% python3 -q
>>> import numpy as np
>>> import numpy.linalg as la
>>> np.set_printoptions(suppress=True, linewidth=100)
>>> def tidy(a):
...     return np.round(a, 4) + 0
... 
>>> data = np.load("x.npy")
>>> print(data)
[[1. 0. 0. 0.]
 [0. 2. 4. 5.]
 [0. 0. 4. 3.]
 [0. 2. 0. 2.]]
>>> print(np.abs(np.diag(la.qr(data)[1])) > 1e-9)
[ True  True  True False]
>>> print((data != 0).astype(int))
[[1 0 0 0]
 [0 1 1 1]
 [0 0 1 1]
 [0 1 0 1]]
>>> print(np.flatnonzero(la.matrix_power((data != 0) + (data.T != 0) + np.eye(4), 4)[3]))
[1 2 3]
>>> print(tidy(np.sort(la.eigvals(data).real)))
[0.     1.     1.5505 6.4495]
>>> out = data / la.norm(data, axis=1, keepdims=True)
>>> C2 = out @ out.T
>>> print(tidy(la.norm(out, axis=1)))
[1. 1. 1. 1.]
>>> print(tidy(C2))
[[1.     0.     0.     0.    ]
 [0.     1.     0.9242 0.7379]
 [0.     0.9242 1.     0.4243]
 [0.     0.7379 0.4243 1.    ]]
>>> J = np.loadtxt("layer14.csv", delimiter=",")
>>> print(J)
[[  0.   0.   6.  15.]
 [  0.   0.   3.  12.]
 [  2.   5.  -6. -15.]
 [  1.   4.  -3. -12.]]
>>> proj = np.triu(np.array([[2, 2, -3, 2], [1, -1, -2, -1], [-2, 1, -3, 1], [-3, -2, -2, -3]]), 1) + np.eye(4)
>>> out = proj @ data @ la.inv(proj)
>>> print(proj @ data - data @ proj)
[[  0.   6.  -1.   3.]
 [  0.  -2.  -4. -10.]
 [  0.   2.   0.  -2.]
 [  0.   0.   4.   2.]]
>>> print(np.trace(out), np.trace(data))
9.0 9.0
>>> print(tidy(la.det(out)))
0.0
>>> ev, vecs = la.eig(J)
>>> print(tidy(np.sort(la.eigvals(J.T))))
[-20.6606  -2.0871   0.4356   4.3121]
>>> print(tidy(ev))
[-20.6606   4.3121  -2.0871   0.4356]
>>> print(tidy(J @ vecs[:, 0] - ev[0] * vecs[:, 0]))
[0. 0. 0. 0.]
>>> O = J.astype(float).copy()
>>> for j in range(4):
...     O[:, j] -= O[:, :j] @ (O[:, :j].T @ O[:, j])
...     O[:, j] /= la.norm(O[:, j])
... 
>>> print(tidy(O.T @ J))
[[  2.2361   6.261   -6.7082 -18.783 ]
 [  0.       1.3416   0.      -4.0249]
 [  0.       0.       6.7082  18.783 ]
 [  0.       0.       0.       4.0249]]
>>> print(tidy(O))
[[ 0.      0.      0.8944 -0.4472]
 [ 0.      0.      0.4472  0.8944]
 [ 0.8944 -0.4472  0.      0.    ]
 [ 0.4472  0.8944  0.      0.    ]]
>>> print(tidy(O.T @ O))
[[1. 0. 0. 0.]
 [0. 1. 0. 0.]
 [0. 0. 1. 0.]
 [0. 0. 0. 1.]]
>>> out = J / la.norm(J, axis=1, keepdims=True)
>>> C2 = out @ out.T
>>> print(tidy(np.degrees(np.arccos(np.clip(C2[2, 1], -1, 1)))))
160.0489
>>> print(tidy(la.norm(out, axis=1)))
[1. 1. 1. 1.]
>>> print(tidy(C2))
[[ 1.      0.9908 -0.9487 -0.94  ]
 [ 0.9908  1.     -0.94   -0.9487]
 [-0.9487 -0.94    1.      0.9908]
 [-0.94   -0.9487  0.9908  1.    ]]
>>> x = np.array([-2, 3, -7, -4])
>>> h = np.maximum(J @ x, 0)
>>> print(np.maximum(J @ x, 0) - np.maximum(-J @ x, 0))
[-102.  -69.  113.   79.]
>>> print(np.maximum(J @ (3 * x), 0))
[  0.   0. 339. 237.]
>>> print(np.flatnonzero(h > 1e-9))
[2 3]
>>> print(J * (h > 1e-9)[:, None])
[[  0.   0.   0.   0.]
 [  0.   0.   0.   0.]
 [  2.   5.  -6. -15.]
 [  1.   4.  -3. -12.]]
>>> arr = np.loadtxt("out1.csv", delimiter=",")
>>> print(arr)
[[0. 0.]
 [6. 0.]]
>>> r = la.matrix_rank(arr)
>>> print(r)
1
>>> null = la.svd(arr)[2][r:].T
>>> print(np.allclose(arr @ null, 0))
True
>>> print([int(la.matrix_rank(arr[:i])) for i in range(1, len(arr) + 1)])
[0, 1]
>>> print(arr @ null)
[[0.]
 [0.]]
>>> print(null @ null.T)
[[0. 0.]
 [0. 1.]]
>>> print([int(la.matrix_rank(arr[:, :j + 1])) for j in range(2)])
[1, 1]
>>> print(null.shape)
(2, 1)
>>> print(null[:, 0] / null[np.abs(null[:, 0]).round(6).argmax(), 0])
[0. 1.]
>>> print(la.matrix_rank(arr, rtol=0.1))
1
>>> print(arr[:, 0] @ arr[:, 1])
0.0
>>> print(tidy(la.norm(arr, axis=0)))
[6. 0.]
>>> try:
...     la.inv(arr)
... except la.LinAlgError as e:
...     print(repr(e))
... 
LinAlgError('Singular matrix')
>>> print([int(la.matrix_rank(la.matrix_power(arr, p))) for p in range(1, 3)])
[1, 0]
>>> U, s, vt = la.svd(arr)
>>> vecs = vt[:(s > 1e-8).sum()]
>>> rng = np.random.default_rng(38)
>>> x = arr[0] + -3 * arr[1] + rng.integers(2) * np.eye(2)[0]
>>> print(x)
[-18.   0.]
>>> print(tidy(la.norm(x - vecs.T @ vecs @ x)))
0.0
>>> print(np.allclose(vecs.T @ vecs @ x, x))
True
>>> print(vecs.T @ vecs)
[[1. 0.]
 [0. 0.]]
>>> m1 = np.array([[-2, 5, 2, 3], [3, -8, 0, -3], [5, -3, 2, 8], [3, 9, -6, -7]])
>>> print((m1 + m1.T) / 2)
[[-2.   4.   3.5  3. ]
 [ 4.  -8.  -1.5  3. ]
 [ 3.5 -1.5  2.   1. ]
 [ 3.   3.   1.  -7. ]]
>>> print(tidy(np.sort(np.abs(la.eigvals(m1)))))
[2.3105 7.6308 7.6308 9.0382]
>>> print(np.allclose(m1 @ m1.T, m1.T @ m1))
False
>>> print(np.trace(m1))
-15
>>> print(m1 @ m1)
[[  38  -29  -18  -26]
 [ -39   52   24   54]
 [  15  115  -34  -16]
 [ -30 -102   36  -17]]
>>> print(tidy(la.det(m1)))
-1216.0
>>> print((m1 - m1.T) / 2)
[[ 0.   1.  -1.5  0. ]
 [-1.   0.   1.5 -6. ]
 [ 1.5 -1.5  0.   7. ]
 [ 0.   6.  -7.   0. ]]
>>> la.determinant(m1)
Traceback (most recent call last):
  File "<python-input-74>", line 1, in <module>
    la.determinant(m1)
    ^^^^^^^^^^^^^^
AttributeError: module 'numpy.linalg' has no attribute 'determinant'
